$ python -q
>>> import numpy as np
>>> np.set_printoptions(precision=2, suppress=True, linewidth=120)
>>> rd = lambda a: np.round(a, 2) + 0
>>> M = np.load("dump.npy")
>>> print(rd(M))
[[ 0.71  0.71  0.    0.    0.    0.    0.  ]
 [-0.71  0.71  0.    0.    0.    0.    0.  ]
 [ 0.    0.    1.    0.    0.    0.    0.  ]
 [ 0.    0.    0.    1.    0.    0.    0.  ]
 [ 0.    0.    0.    0.    1.    0.    0.  ]
 [ 0.    0.    0.    0.    0.    1.    0.  ]
 [ 0.    0.    0.    0.    0.    0.    1.  ]]
>>> u = np.array([5, 4, 5, -4, 4, 2, 5])
>>> out = M + np.outer(u, np.eye(7)[1])
>>> print(np.linalg.matrix_rank(np.linalg.inv(out) - np.linalg.inv(M), tol=1e-8))
1
>>> print(rd(out))
[[ 0.71  5.71  0.    0.    0.    0.    0.  ]
 [-0.71  4.71  0.    0.    0.    0.    0.  ]
 [ 0.    5.    1.    0.    0.    0.    0.  ]
 [ 0.   -4.    0.    1.    0.    0.    0.  ]
 [ 0.    4.    0.    0.    1.    0.    0.  ]
 [ 0.    2.    0.    0.    0.    1.    0.  ]
 [ 0.    5.    0.    0.    0.    0.    1.  ]]
>>> u = np.array([2, -4, 4])
>>> print(rd(np.array([np.convolve(row, u, "same") for row in M])))
[[-1.41  0.    2.83  0.    0.    0.    0.  ]
 [ 4.24 -5.66  2.83  0.    0.    0.    0.  ]
 [ 0.    2.   -4.    4.    0.    0.    0.  ]
 [ 0.    0.    2.   -4.    4.    0.    0.  ]
 [ 0.    0.    0.    2.   -4.    4.    0.  ]
 [ 0.    0.    0.    0.    2.   -4.    4.  ]
 [ 0.    0.    0.    0.    0.    2.   -4.  ]]
>>> print(np.polyval(u, M[4]))
[4. 4. 4. 4. 2. 4. 4.]
>>> print(np.convolve(M[4], u))
[ 0.  0.  0.  0.  2. -4.  4.  0.  0.]
>>> rng = np.random.default_rng(31612)
>>> z = rng.permutation(7)
>>> print(z)
[5 2 3 4 0 6 1]
>>> out = M[z][:, z]
>>> print(rd(np.trace(out)))
6.41
>>> print(rd(np.sort(np.abs(np.linalg.eigvals(out)))))
[1. 1. 1. 1. 1. 1. 1.]
>>> print(rd(out))
[[ 1.    0.    0.    0.    0.    0.    0.  ]
 [ 0.    1.    0.    0.    0.    0.    0.  ]
 [ 0.    0.    1.    0.    0.    0.    0.  ]
 [ 0.    0.    0.    1.    0.    0.    0.  ]
 [ 0.    0.    0.    0.    0.71  0.    0.71]
 [ 0.    0.    0.    0.    0.    1.    0.  ]
 [ 0.    0.    0.    0.   -0.71  0.    0.71]]
>>> print(np.allclose(out, M))
False
>>> E = np.load("out0.npy")
>>> print(rd(E))
[[ 10.11   7.35 -11.03  11.04]
 [ 10.92  10.6  -11.03  -6.84]
 [ -7.41  -4.28   8.46 -15.97]
 [ 10.55  10.47 -10.58  -8.18]
 [ -2.46  -4.88   1.65  19.17]
 [ 11.77   9.95 -12.38   3.03]
 [ 10.97  10.61 -11.08  -6.65]
 [ 11.39   9.16 -12.14   6.25]
 [ -8.26  -5.19   9.28 -14.79]
 [ -0.31  -3.07  -0.61  19.75]
 [  9.27   9.82  -9.09 -11.61]
 [ -2.34  -4.79   1.53  19.21]
 [  1.57  -1.41  -2.56  19.72]
 [  9.97  10.2   -9.9   -9.93]
 [ -9.87 -10.15   9.77  10.21]
 [ 10.79  10.56 -10.87  -7.33]
 [ 10.58  10.48 -10.61  -8.1 ]
 [ -1.49   1.48   2.49 -19.73]
 [-10.38  -7.69  11.27 -10.3 ]
 [ -8.97  -5.98   9.96 -13.59]
 [ 10.84  10.57 -10.93  -7.16]
 [ 10.27  10.35 -10.25  -9.08]
 [  6.83   8.24  -6.36 -15.65]
 [-11.78  -9.97  12.38  -2.92]
 [ -3.08  -5.39   2.31  18.87]
 [  7.43   4.29  -8.47  15.96]
 [ 10.25   7.53 -11.16  10.66]]
>>> d = np.linalg.norm(E[:, None] - E[None], axis=-1)
>>> print(d[22].round(6).argsort(kind="stable")[:4])
[22 10 13 21]
>>> print(d.mean(axis=1).argmax())
23
>>> print(np.linalg.matrix_rank(d ** 2))
3
>>> print(np.flatnonzero(d[22] < d.mean() / 2))
[ 1  3  6 10 13 15 16 20 21 22]
>>> print(rd(d[:5, :5]))
[[ 0.   18.2  39.4  19.49 23.12]
 [18.2   0.   31.95  1.46 35.44]
 [39.4  31.95  0.   31.04 36.14]
 [19.49  1.46 31.04  0.   36.09]
 [23.12 35.44 36.14 36.09  0.  ]]
>>> rank = np.linalg.matrix_rank(E)
>>> print(rank)
2
>>> null = np.linalg.svd(E)[2][rank:].T
>>> print(np.allclose(E @ null, 0))
True
>>> print(rd(null @ null.T))
[[ 0.65 -0.31  0.37 -0.03]
 [-0.31  0.71  0.31  0.12]
 [ 0.37  0.31  0.62  0.07]
 [-0.03  0.12  0.07  0.02]]
>>> print([int(np.linalg.matrix_rank(E[:i])) for i in range(1, len(E) + 1)])
[1, 2, 2, 2, 2, 2, 2, 2, 2, 2, 2, 2, 2, 2, 2, 2, 2, 2, 2, 2, 2, 2, 2, 2, 2, 2, 2]
>>> print([int(np.linalg.matrix_rank(E[:, :j + 1])) for j in range(4)])
[1, 2, 2, 2]
>>> print(rd(np.linalg.norm(E, 2) / np.linalg.norm(E)))
0.76
>>> print(np.linalg.cond(E) > 100)
True
>>> out = E / np.sqrt((E ** 2).mean(axis=1, keepdims=True))
>>> print(np.linalg.matrix_rank(E - E.mean(axis=1, keepdims=True)))
2
>>> print(rd(np.linalg.norm(out, axis=1)))
[2. 2. 2. 2. 2. 2. 2. 2. 2. 2. 2. 2. 2. 2. 2. 2. 2. 2. 2. 2. 2. 2. 2. 2. 2. 2. 2.]
>>> mat = np.array([[0, 0, 0, 0, 0],
...     [0, 0, 0, 1, 1],
...     [0, 0, 0, 0, 0],
...     [0, 1, 0, 0, 1],
...     [0, 1, 0, 1, 0]])
>>> left, s, Vh = np.linalg.svd(mat)
>>> print(rd(s))
[2. 1. 1. 0. 0.]
>>> out = left[:, :3] @ np.diag(s[:3]) @ Vh[:3]
>>> print(rd(np.linalg.norm(mat - out) / np.linalg.norm(mat)))
0.0
>>> print(np.linalg.matrix_rank(mat, rtol=0.05))
3
>>> J = np.array([[0.0, 0.0, 0.0, 0.0],
...     [0.0, -2.0, 3.0, 2.0],
...     [0.0, -1.0, 1.0, -2.0],
...     [0.0, 3.0, -2.0, -1.0]])
>>> print(rd(np.trace(np.linalg.pinv(J) @ J)))
3.0
>>> print(np.unique(J.round(6), axis=0).shape)
(4, 4)
>>> print(np.linalg.lstsq(J[:-1].T, J[-1])[2])
2
